In [1]: import numpy as np

In [2]: from numpy import linalg as LA

In [3]: np.set_printoptions(suppress=True, linewidth=140)

In [4]: def rnd(a):
   ...:     return np.round(a, 2) + 0
   ...: 

In [5]: W0 = np.array([[83.0, 54.0, 72.0, 0.0, -72.0, 36.0, 63.0, 81.0],
   ...:     [54.0, 38.0, 48.0, 0.0, -48.0, 24.0, 42.0, 54.0],
   ...:     [72.0, 48.0, 66.0, 0.0, -64.0, 32.0, 56.0, 72.0],
   ...:     [0.0, 0.0, 0.0, 2.0, 0.0, 0.0, 0.0, 0.0],
   ...:     [-72.0, -48.0, -64.0, 0.0, 66.0, -32.0, -56.0, -72.0],
   ...:     [36.0, 24.0, 32.0, 0.0, -32.0, 18.0, 28.0, 36.0],
   ...:     [63.0, 42.0, 56.0, 0.0, -56.0, 28.0, 51.0, 63.0],
   ...:     [81.0, 54.0, 72.0, 0.0, -72.0, 36.0, 63.0, 83.0]])

In [6]: W0
Out[6]: 
array([[ 83.,  54.,  72.,   0., -72.,  36.,  63.,  81.],
       [ 54.,  38.,  48.,   0., -48.,  24.,  42.,  54.],
       [ 72.,  48.,  66.,   0., -64.,  32.,  56.,  72.],
       [  0.,   0.,   0.,   2.,   0.,   0.,   0.,   0.],
       [-72., -48., -64.,   0.,  66., -32., -56., -72.],
       [ 36.,  24.,  32.,   0., -32.,  18.,  28.,  36.],
       [ 63.,  42.,  56.,   0., -56.,  28.,  51.,  63.],
       [ 81.,  54.,  72.,   0., -72.,  36.,  63.,  83.]])

In [7]: out = W0 / LA.norm(W0, axis=1, keepdims=True)

In [8]: C2 = out @ out.T

In [9]: rnd(np.degrees(np.arccos(np.clip(C2[0, 2], -1, 1))))
Out[9]: np.float64(0.96)

In [10]: (C2 - 2 * np.eye(8)).round(6).argmax(axis=1)
Out[10]: array([7, 0, 0, 0, 3, 0, 0, 0])

In [11]: evals, evecs = LA.eigh(W0)

In [12]: rnd(evals.sum()), np.trace(W0)
Out[12]: (np.float64(407.0), np.float64(407.0))

In [13]: np.abs(evecs[:, -1]).round(6).argmax()
Out[13]: np.int64(0)

In [14]: rnd(evecs.T @ W0 @ evecs)
Out[14]: 
array([[  2.,   0.,   0.,   0.,   0.,   0.,   0.,   0.],
       [  0.,   2.,   0.,   0.,   0.,   0.,   0.,   0.],
       [  0.,   0.,   2.,   0.,   0.,   0.,   0.,   0.],
       [  0.,   0.,   0.,   2.,   0.,   0.,   0.,   0.],
       [  0.,   0.,   0.,   0.,   2.,   0.,   0.,   0.],
       [  0.,   0.,   0.,   0.,   0.,   2.,   0.,   0.],
       [  0.,   0.,   0.,   0.,   0.,   0.,   2.,   0.],
       [  0.,   0.,   0.,   0.,   0.,   0.,   0., 393.]])

In [15]: left, s, VT = LA.svd(W0)

In [16]: rnd(s)
Out[16]: array([393.,   2.,   2.,   2.,   2.,   2.,   2.,   2.])

In [17]: out = left[:, :1] @ np.diag(s[:1]) @ VT[:1]

In [18]: rnd(LA.norm(W0 - out) / LA.norm(W0))
Out[18]: np.float64(0.01)

In [19]: LA.matrix_rank(out)
Out[19]: np.int64(1)

In [20]: LA.matrix_rank(W0, rtol=0.05)
Out[20]: np.int64(1)

In [21]: rnd(LA.norm(W0 - out, 2)), rnd(s[1])
Out[21]: (np.float64(2.0), np.float64(2.0))

In [22]: m1 = np.maximum(np.array([[2, -1],
    ...:     [-3, 4],
    ...:     [0, -3],
    ...:     [4, -1],
    ...:     [0, -4],
    ...:     [3, 0],
    ...:     [-4, -2],
    ...:     [2, -5],
    ...:     [-2, -1],
    ...:     [2, -3],
    ...:     [-1, -1],
    ...:     [-5, -3],
    ...:     [2, -3],
    ...:     [4, -5],
    ...:     [2, -3],
    ...:     [3, -1]]) @ np.array([[1, 0, 0], [2, 2, 0]]) + np.array([5, 5, 8]), 0)

In [23]: m1
Out[23]: 
array([[ 5,  3,  8],
       [10, 13,  8],
       [ 0,  0,  8],
       [ 7,  3,  8],
       [ 0,  0,  8],
       [ 8,  5,  8],
       [ 0,  1,  8],
       [ 0,  0,  8],
       [ 1,  3,  8],
       [ 1,  0,  8],
       [ 2,  3,  8],
       [ 0,  0,  8],
       [ 1,  0,  8],
       [ 0,  0,  8],
       [ 1,  0,  8],
       [ 6,  3,  8]])

In [24]: T = np.stack([m1, 4 * m1, m1[::-1]])

In [25]: print(rnd(LA.norm(T, axis=(1, 2))))
[ 39.32 157.28  39.32]

In [26]: out = np.c_[m1[:, :1] @ np.array([[1]]), np.array([5, 2, 8, 4, 6, 0, 3, 9, 7, 4, 4, 2, 8, 1, 8, 9])]

In [27]: out
Out[27]: 
array([[ 5,  5],
       [10,  2],
       [ 0,  8],
       [ 7,  4],
       [ 0,  6],
       [ 8,  0],
       [ 0,  3],
       [ 0,  9],
       [ 1,  7],
       [ 1,  4],
       [ 2,  4],
       [ 0,  2],
       [ 1,  8],
       [ 0,  1],
       [ 1,  8],
       [ 6,  9]])

In [28]: print(rnd(LA.norm(out - m1 @ LA.lstsq(m1, out)[0], axis=0)))
[ 0.   10.61]

In [29]: LA.matrix_rank(np.c_[m1, out])
Out[29]: np.int64(4)

In [30]: u = np.array([3, 0, 0, 2, 2, 1]) + 0.5

In [31]: E = np.eye(6) - 2 * np.outer(u, u) / (u @ u)

In [32]: print(rnd(E))
[[ 0.11 -0.13 -0.13 -0.64 -0.64 -0.38]
 [-0.13  0.98 -0.02 -0.09 -0.09 -0.05]
 [-0.13 -0.02  0.98 -0.09 -0.09 -0.05]
 [-0.64 -0.09 -0.09  0.55 -0.45 -0.27]
 [-0.64 -0.09 -0.09 -0.45  0.55 -0.27]
 [-0.38 -0.05 -0.05 -0.27 -0.27  0.84]]

In [33]: # columns are unit length and at right angles

In [34]: x0 = np.array([1, 0, 0, 3, 2, 0])

In [35]: y = E @ x0

In [36]: rnd(y)
Out[36]: array([-3.07, -0.58, -0.58,  0.09, -0.91, -1.75])

In [37]: rnd(LA.solve(E.T, E[1]))
Out[37]: array([0., 1., 0., 0., 0., 0.])

In [38]: LA.solve(E, y[:-1])
ValueError: solve1: Input operand 1 has a mismatch in its core dimension 0, with gufunc signature (m,m),(m)->(m) (size 5 is different from 6)
